$ python -q
>>> import numpy as np
>>> np.set_printoptions(precision=3, suppress=True, linewidth=140, legacy="1.25")
>>> def rnd(a):
...     return np.round(a, 3) + 0
... 
>>> W0 = np.array([[4, 3, 0, 5, 5, 2], [5, 1, 1, 0, 2, 5], [3, 2, 2, 0, 1, 3]])
>>> W0[:, 1] = -1 * W0[:, 2]
>>> print(W0)
[[ 4  0  0  5  5  2]
 [ 5 -1  1  0  2  5]
 [ 3 -2  2  0  1  3]]
>>> print(np.count_nonzero(W0))
14
>>> print(W0.sum(axis=1))
[16 12  7]
>>> print(W0 - W0[0])
[[ 0  0  0  0  0  0]
 [ 1 -1  1 -5 -3  3]
 [-1 -2  2 -5 -4  1]]
>>> print(rnd(W0.mean(axis=0)))
[ 4.    -1.     1.     1.667  2.667  3.333]
>>> print(np.linalg.matrix_rank(W0))
3
>>> print(np.diff(W0, axis=0))
[[ 1 -1  1 -5 -3  3]
 [-2 -1  1  0 -1 -2]]
>>> print(np.abs(W0).max())
5
>>> out = W0[0, 0] * W0[1:] - np.outer(W0[1:, 0], W0[0])
>>> print(out)
[[  0  -4   4 -25 -17  10]
 [  0  -8   8 -15 -11   6]]
>>> print(W0[:, 0] / W0[0, 0])
[1.   1.25 0.75]
>>> print(np.linalg.matrix_rank(out), np.linalg.matrix_rank(W0))
2 3
>>> X = np.loadtxt("out2.csv", delimiter=",")
>>> print(X)
[[1. 0. 0. 0. 0. 0. 0. 0. 0. 0.]
 [0. 1. 0. 0. 0. 0. 0. 0. 0. 0.]
 [2. 0. 1. 0. 0. 0. 0. 0. 0. 0.]
 [0. 0. 0. 1. 0. 0. 0. 0. 0. 0.]
 [1. 0. 1. 1. 1. 0. 0. 0. 0. 0.]
 [2. 0. 1. 0. 2. 1. 0. 0. 0. 0.]
 [0. 2. 1. 0. 1. 1. 1. 0. 0. 0.]
 [1. 2. 2. 1. 1. 1. 0. 1. 0. 0.]
 [2. 1. 0. 0. 1. 2. 1. 1. 1. 0.]
 [2. 2. 1. 2. 2. 1. 2. 2. 0. 1.]]
>>> vec = np.array([1, 2, 0, 2, 3, 3, 3, 3, 2, 0])
>>> rhs = X @ vec
>>> b, lr = np.zeros(10), 1 / np.linalg.norm(X, 2) ** 2
>>> for i in range(20):
...     b -= lr * X.T @ (X @ b - rhs)
...     if i % 5 == 0: print(i, round(np.linalg.norm(X @ b - rhs), 3))
... 
0 7.757
5 4.581
10 2.984
15 2.134
>>> print(rnd(b))
[ 1.561  2.612 -0.023  1.663  2.54   2.802  2.769  2.523  0.969  0.815]
>>> print(rnd(np.linalg.cond(X)))
157.186
>>> gram = X.T @ X
>>> print(gram)
[[19.  8.  9.  6. 12.  9.  6.  7.  2.  2.]
 [ 8. 14.  8.  6.  9.  8.  7.  7.  1.  2.]
 [ 9.  8.  9.  5.  8.  5.  3.  4.  0.  1.]
 [ 6.  6.  5.  7.  6.  3.  4.  5.  0.  2.]
 [12.  9.  8.  6. 12.  8.  6.  6.  1.  2.]
 [ 9.  8.  5.  3.  8.  8.  5.  5.  2.  1.]
 [ 6.  7.  3.  4.  6.  5.  6.  5.  1.  2.]
 [ 7.  7.  4.  5.  6.  5.  5.  6.  1.  2.]
 [ 2.  1.  0.  0.  1.  2.  1.  1.  1.  0.]
 [ 2.  2.  1.  2.  2.  1.  2.  2.  0.  1.]]
>>> print(rnd(np.linalg.eigvalsh(gram)[::-1]))
[58.601  9.289  5.743  4.954  2.282  1.209  0.537  0.325  0.057  0.002]
>>> print(rnd(np.linalg.svd(X, compute_uv=False) ** 2))
[58.601  9.289  5.743  4.954  2.282  1.209  0.537  0.325  0.057  0.002]
>>> rng = np.random.default_rng(28321)
>>> idx = rng.permutation(10)
>>> print(idx)
[1 3 0 2 9 6 7 8 4 5]
>>> out = X[idx][:, idx]
>>> print(np.diag(out))
[1. 1. 1. 1. 1. 1. 1. 1. 1. 1.]
>>> print(np.trace(out))
10.0
>>> print(rnd(np.sort(np.abs(np.linalg.eigvals(out)))))
[1. 1. 1. 1. 1. 1. 1. 1. 1. 1.]
>>> print(rnd(np.linalg.det(out)), rnd(np.linalg.det(X[idx])))
1.0 1.0
>>> print(np.allclose(out, X))
False
>>> vec = np.array([3, 0, 1, 2, 1, 1, 1, 1, 2, 3])
>>> h = np.maximum(X @ vec, 0)
>>> print(np.maximum(X @ (3 * vec), 0))
[ 9.  0. 21.  6. 21. 30. 12. 30. 39. 63.]
>>> print(h)
[ 3.  0.  7.  2.  7. 10.  4. 10. 13. 21.]
>>> print(X.T @ h)
[122.  83.  69.  61.  96.  71.  59.  65.  13.  21.]
>>> print(rnd(np.linalg.norm(X, axis=0)))
[4.359 3.742 3.    2.646 3.464 2.828 2.449 2.449 1.    1.   ]
>>> print(rnd(np.linalg.norm(X, axis=1)))
[1.    1.    2.236 1.    2.    3.162 2.828 3.606 3.606 5.196]
>>> print(rnd(np.linalg.norm(X, 1)), rnd(np.linalg.norm(X, np.inf)))
11.0 15.0
>>> print(rnd(np.linalg.norm(X) ** 2 / np.linalg.norm(X, 2) ** 2))
1.416
>>> arr = np.loadtxt("case1.csv", delimiter=",")
>>> print(arr)
[[ 0.989  0.935  0.757 -0.77   0.867  0.623 -0.254 -0.821 -0.872]
 [ 0.08  -0.843  0.937  0.995  0.05  -0.422 -0.814  0.949 -0.1  ]
 [-0.438 -0.675  0.178  0.744  0.319 -0.254 -0.611  0.565  0.623]
 [-0.946 -0.721 -0.611  0.478 -0.905 -0.438  0.623  0.629  0.388]
 [ 0.961  0.74   0.927  0.551  0.178  0.327 -0.05   0.06  -0.944]
 [-0.658  0.371 -0.963 -0.986  0.462  0.207  0.371 -0.898  0.854]
 [ 0.955  0.969  0.898 -0.217 -0.983  0.446  0.982 -0.217 -0.999]
 [-0.978 -0.864 -0.985 -0.867  0.859 -0.3   -0.735 -0.523  0.998]
 [-0.544 -0.845 -0.254  0.592  0.941 -0.254 -0.946  0.345  0.972]
 [-0.998 -0.995 -0.711  0.98  -0.462 -0.804 -0.77   0.964  0.992]
 [-0.572  0.68   0.09   0.    -0.999 -0.11   0.996  0.43  -0.994]
 [-0.565 -0.178  0.462  0.808 -0.978 -0.291  0.867  0.762 -0.885]
 [ 0.932  0.963 -0.757 -0.998  0.933  0.711  0.168 -0.987 -0.07 ]
 [ 0.716  0.789  0.914  0.762 -0.994  0.07   0.973  0.629 -0.998]
 [ 0.966  0.818  0.778 -0.327  0.757  0.462 -0.327 -0.551 -0.8  ]
 [ 0.67  -0.414  0.675  0.726  0.948  0.02  -0.934  0.273  0.658]
 [-0.03   0.67  -0.917 -0.988  0.686  0.371  0.264 -0.93   0.68 ]
 [ 0.848  0.749 -0.664 -0.98   0.989  0.551 -0.786 -0.953  0.814]
 [-0.837 -0.786 -0.617  0.273  0.454 -0.31  -0.611  0.31   0.923]
 [-0.967 -0.872 -0.881  0.     0.03  -0.43  -0.354  0.31   0.966]
 [-0.995 -0.996  0.8    1.    -0.993 -0.89  -0.01   0.999  0.3  ]
 [ 0.245  0.653  0.572  0.291 -0.982  0.03   0.953  0.345 -0.982]
 [ 0.986  0.973  0.867 -0.641 -0.585  0.592  0.848 -0.664 -0.995]
 [-0.363 -0.8   -0.47   0.139  0.987 -0.129 -0.974 -0.08   0.989]
 [-0.926 -0.647 -0.972 -0.915  0.834 -0.129 -0.585 -0.675  0.991]
 [ 0.964 -0.869  0.978  0.991  1.    -0.02  -1.     0.735  0.971]
 [ 0.999  0.996  0.987 -0.523 -0.766  0.762  0.938 -0.716 -1.   ]
 [-0.995 -0.956 -0.914  0.551 -0.789 -0.647  0.129  0.744  0.965]]
>>> out = arr / np.sqrt((arr ** 2).mean(axis=1, keepdims=True))
>>> print(np.linalg.matrix_rank(out) == np.linalg.matrix_rank(arr))
True
>>> d = np.linalg.norm(arr[:, None] - arr[None], axis=-1)
>>> print(np.unravel_index(d.round(6).argmax(), d.shape))
(9, 26)
>>> print(d.mean(axis=1).argmax())
26
>>> print(d[17].round(6).argsort(kind="stable")[:4])
[17 12 16  5]
>>> F = np.loadtxt("run3.csv", delimiter=",")
>>> print(F)
[[-3. -6.  4. -4.  9.  8.  5. -7. -9.  1. 12.]
 [-5. -7. -9.  0. -3.  2. -6.  9.  4. -4.  0.]
 [ 6.  2.  1. -8. -4. -6.  5. -4. -1. -7. 24.]
 [ 3.  8. -5. -4. -4. -7.  3.  3.  7.  9. 12.]
 [ 7. -1. -7. -5. -3.  4. -4.  0.  0. -5. 15.]
 [-1.  4.  0. -8. -9.  6.  3. -1. -8.  6. 24.]]
>>> Uu, sigma, Vt = np.linalg.svd(F, full_matrices=False)
>>> print(rnd(np.abs(Vt[0])))
[0.127 0.096 0.038 0.3   0.164 0.036 0.131 0.1   0.135 0.02  0.9  ]
>>> print(rnd(sigma))
[45.248 24.573 19.629 15.649  9.437  7.909]
>>> print(rnd(np.sqrt((sigma ** 2).sum())), rnd(np.linalg.norm(F)))
58.592 58.592
>>> print(Uu.shape, sigma.shape, Vt.shape)
(6, 6) (6,) (6, 11)
>>> print((sigma > 1e-8).sum())
6
>>> print(rnd(np.cumsum(sigma ** 2) / np.sum(sigma ** 2)))
[0.596 0.772 0.885 0.956 0.982 1.   ]
>>> print(rnd(Vt @ Vt.T))
[[1. 0. 0. 0. 0. 0.]
 [0. 1. 0. 0. 0. 0.]
 [0. 0. 1. 0. 0. 0.]
 [0. 0. 0. 1. 0. 0.]
 [0. 0. 0. 0. 1. 0.]
 [0. 0. 0. 0. 0. 1.]]
>>> out = F[0, 0] * F[1:] - np.outer(F[1:, 0], F[0])
>>> print(out)
[[   0.   -9.   47.  -20.   54.   34.   43.  -62.  -57.   17.   60.]
 [   0.   30.  -27.   48.  -42.  -30.  -45.   54.   57.   15. -144.]
 [   0.   -6.    3.   24.  -15.   -3.  -24.   12.    6.  -30.  -72.]
 [   0.   45.   -7.   43.  -54.  -68.  -23.   49.   63.    8. -129.]
 [   0.  -18.    4.   20.   36.  -10.   -4.   -4.   15.  -17.  -60.]]
>>> print(rnd(F[:, 0] / F[0, 0]))
[ 1.     1.667 -2.    -1.    -2.333  0.333]
>>> print(np.linalg.matrix_rank(out), np.linalg.matrix_rank(F))
5 6
>>> print(np.flatnonzero(~out.round(6).any(axis=1)))
[]
>>> t3 = np.stack([out, -2 * out, out[::-1]])
>>> print(np.linalg.matrix_rank(t3.reshape(3, -1)))
2
>>> print(rnd(np.linalg.norm(t3, axis=(1, 2))))
[323.087 646.173 323.087]
>>> print(np.linalg.matrix_rank(t3))
[5 5 5]
>>> print(np.einsum("bij,cij->bc", t3, t3))
[[ 104385. -208770.   69225.]
 [-208770.  417540. -138450.]
 [  69225. -138450.  104385.]]
>>> def softmax(z):
...     e = np.exp(z - z.max(axis=-1, keepdims=True))
...     return e / e.sum(axis=-1, keepdims=True)
... 
>>> print(rnd(softmax(10 * F[5])))
[0. 0. 0. 0. 0. 0. 0. 0. 0. 0. 1.]
>>> print(rnd(softmax(F[5])))
[0. 0. 0. 0. 0. 0. 0. 0. 0. 0. 1.]
>>> print(rnd(softmax(F[5] + 5)))
[0. 0. 0. 0. 0. 0. 0. 0. 0. 0. 1.]
>>> att = F @ F.T / np.sqrt(11)
>>> print(softmax(att).round(6).argmax(axis=1))
[0 1 2 3 2 5]
>>> print(rnd(softmax(att + np.triu(np.full(att.shape, -np.inf), 1))))
[[1.    0.    0.    0.    0.    0.   ]
 [0.    1.    0.    0.    0.    0.   ]
 [0.    0.    1.    0.    0.    0.   ]
 [0.    0.    0.    1.    0.    0.   ]
 [0.    0.    0.998 0.    0.002 0.   ]
 [0.    0.    0.    0.    0.    1.   ]]
>>> vec = np.array([0, 2, 0, 2, 0, 1, 2, 0, 0, 1, 2])
>>> h = np.maximum(F @ vec, 0)
>>> print(np.flatnonzero(h > 1e-9))
[0 2 3 4 5]
>>> print(F * (h > 1e-9)[:, None])
[[-3. -6.  4. -4.  9.  8.  5. -7. -9.  1. 12.]
 [-0. -0. -0.  0. -0.  0. -0.  0.  0. -0.  0.]
 [ 6.  2.  1. -8. -4. -6.  5. -4. -1. -7. 24.]
 [ 3.  8. -5. -4. -4. -7.  3.  3.  7.  9. 12.]
 [ 7. -1. -7. -5. -3.  4. -4.  0.  0. -5. 15.]
 [-1.  4.  0. -8. -9.  6.  3. -1. -8.  6. 24.]]
>>> print(h)
[23.  0. 33. 40.  9. 58.]
>>> print(rnd(np.tanh(F @ vec)))
[ 1. -1.  1.  1.  1.  1.]
>>> J = np.loadtxt("sample4.csv", delimiter=",")
>>> print(J)
[[ 3. -2.  1. -3. -1. -3.]
 [-1.  2. -1. -1.  3.  3.]
 [-1. -2.  1.  0.  0. -3.]
 [ 1. -2.  1.  1.  2. -3.]
 [ 1.  0.  0. -2.  2.  1.]
 [-3.  4. -2.  1. -2.  0.]
 [-1. -2.  1. -1.  3. -2.]]
>>> Uu, sigma, Vt = np.linalg.svd(J)
>>> print(rnd(sigma))
[9.235 5.996 4.786 3.128 1.754 0.   ]
>>> out = Uu[:, :5] @ np.diag(sigma[:5]) @ Vt[:5]
>>> print(rnd(np.linalg.norm(J - out, 2)), rnd(sigma[5]))
0.0 0.0
>>> print(rnd(np.abs(J - out).max()))
0.0
>>> print(np.linalg.matrix_rank(out))
5
>>> print(rnd(np.linalg.norm(J - out) / np.linalg.norm(J)))
0.0
>>> print(np.linalg.cond(J) > 100)
True
>>> print(np.argsort(-np.linalg.norm(J, axis=0).round(6), kind="stable")[:3])
[5 1 4]
>>> print(np.linalg.matrix_rank(J, rtol=0.1))
5
>>> print(rnd(np.linalg.norm(J, 2) / np.linalg.norm(J)))
0.737
>>> print([round(float(x), 3) for x in np.linalg.svd(J, compute_uv=False)[:3]])
[9.235, 5.996, 4.786]
>>> t = np.deg2rad(72)
>>> A = np.eye(4)
>>> A[np.ix_([2, 3], [2, 3])] = [[np.cos(t), -np.sin(t)], [np.sin(t), np.cos(t)]]
>>> print(rnd(A))
[[ 1.     0.     0.     0.   ]
 [ 0.     1.     0.     0.   ]
 [ 0.     0.     0.309 -0.951]
 [ 0.     0.     0.951  0.309]]
>>> # 3 groups of indices that never mix
>>> proj = arr @ np.linalg.solve(arr.T @ arr, arr.T)
>>> print(rnd(np.linalg.eigvalsh(proj)))
[0. 0. 0. 0. 0. 0. 0. 0. 0. 0. 0. 0. 0. 0. 0. 0. 0. 0. 0. 1. 1. 1. 1. 1. 1. 1. 1. 1.]
>>> print(np.allclose(proj @ proj, proj))
True
>>> out = np.linalg.inv(A)
>>> print(rnd(np.linalg.det(A) * out))
[[ 1.     0.     0.     0.   ]
 [ 0.     1.     0.     0.   ]
 [ 0.     0.     0.309  0.951]
 [ 0.     0.    -0.951  0.309]]
>>> print(rnd(np.linalg.inv(out)))
[[ 1.     0.     0.     0.   ]
 [ 0.     1.     0.     0.   ]
 [ 0.     0.     0.309 -0.951]
 [ 0.     0.     0.951  0.309]]
>>> print(rnd(A @ out))
[[1. 0. 0. 0.]
 [0. 1. 0. 0.]
 [0. 0. 1. 0.]
 [0. 0. 0. 1.]]
>>> print(rnd(np.linalg.slogdet(A)[0]))
1.0
>>> print(np.allclose(out, A.T))
True
>>> print(rnd(np.linalg.cond(A)))
1.0
>>> E = np.array([[-1, 1, 0, 0, 0, 0],
...     [-1, 0, 0, 0, 0, 0],
...     [1, 2, 0, 0, 0, 0],
...     [0, 0, -1, 1, 0, 0],
...     [0, 0, -1, 0, 0, 0],
...     [0, 0, 1, 2, 0, 0],
...     [0, 0, 0, 0, -1, 1],
...     [0, 0, 0, 0, -1, 0],
...     [0, 0, 0, 0, 1, 2]])
>>> out = E[0, 0] * E[1:] - np.outer(E[1:, 0], E[0])
>>> print(out)
[[ 0  1  0  0  0  0]
 [ 0 -3  0  0  0  0]
 [ 0  0  1 -1  0  0]
 [ 0  0  1  0  0  0]
 [ 0  0 -1 -2  0  0]
 [ 0  0  0  0  1 -1]
 [ 0  0  0  0  1  0]
 [ 0  0  0  0 -1 -2]]
>>> print(np.flatnonzero(~out.round(6).any(axis=1)))
[]
>>> out = np.c_[E[:, :2] @ np.array([[-3, -7], [3, 1]]), np.array([4, 1, 4, 0, 0, 3, 2, 4, 2])]
>>> print(out)
[[ 6  8  4]
 [ 3  7  1]
 [ 3 -5  4]
 [ 0  0  0]
 [ 0  0  0]
 [ 0  0  3]
 [ 0  0  2]
 [ 0  0  4]
 [ 0  0  2]]
>>> print(rnd(np.linalg.lstsq(E, out[:, 0])[0]))
[-3.  3.  0.  0.  0.  0.]
>>> O, evecs = np.linalg.qr(out[:, :2])[0], np.linalg.qr(out[:, 2:])[0]
>>> sigma = np.linalg.svd(O.T @ evecs, compute_uv=False)
>>> print((sigma > 0.9).sum())
0
>>> print(rnd(np.linalg.norm(O @ O.T - evecs @ evecs.T, 2)))
1.0
>>> vec = np.array([-9, 4, -6, -8, -2, 8])
>>> rhs = E @ vec
>>> print(rnd(np.linalg.pinv(E) @ E))
[[1. 0. 0. 0. 0. 0.]
 [0. 1. 0. 0. 0. 0.]
 [0. 0. 1. 0. 0. 0.]
 [0. 0. 0. 1. 0. 0.]
 [0. 0. 0. 0. 1. 0.]
 [0. 0. 0. 0. 0. 1.]]
>>> rhs = rhs + 0.05 * rng.normal(size=9)
>>> print(rnd(rhs))
[ 13.038   8.942  -0.946  -2.124   6.074 -22.003   9.939   2.015  14.106]
>>> b, *_ = np.linalg.lstsq(E, rhs)
>>> print(rnd(E.T @ (rhs - E @ b)))
[0. 0. 0. 0. 0. 0.]
>>> print(b.round())
[-9.  4. -6. -8. -2.  8.]
>>> print(rnd(np.linalg.norm(rhs - E @ b)))
0.154
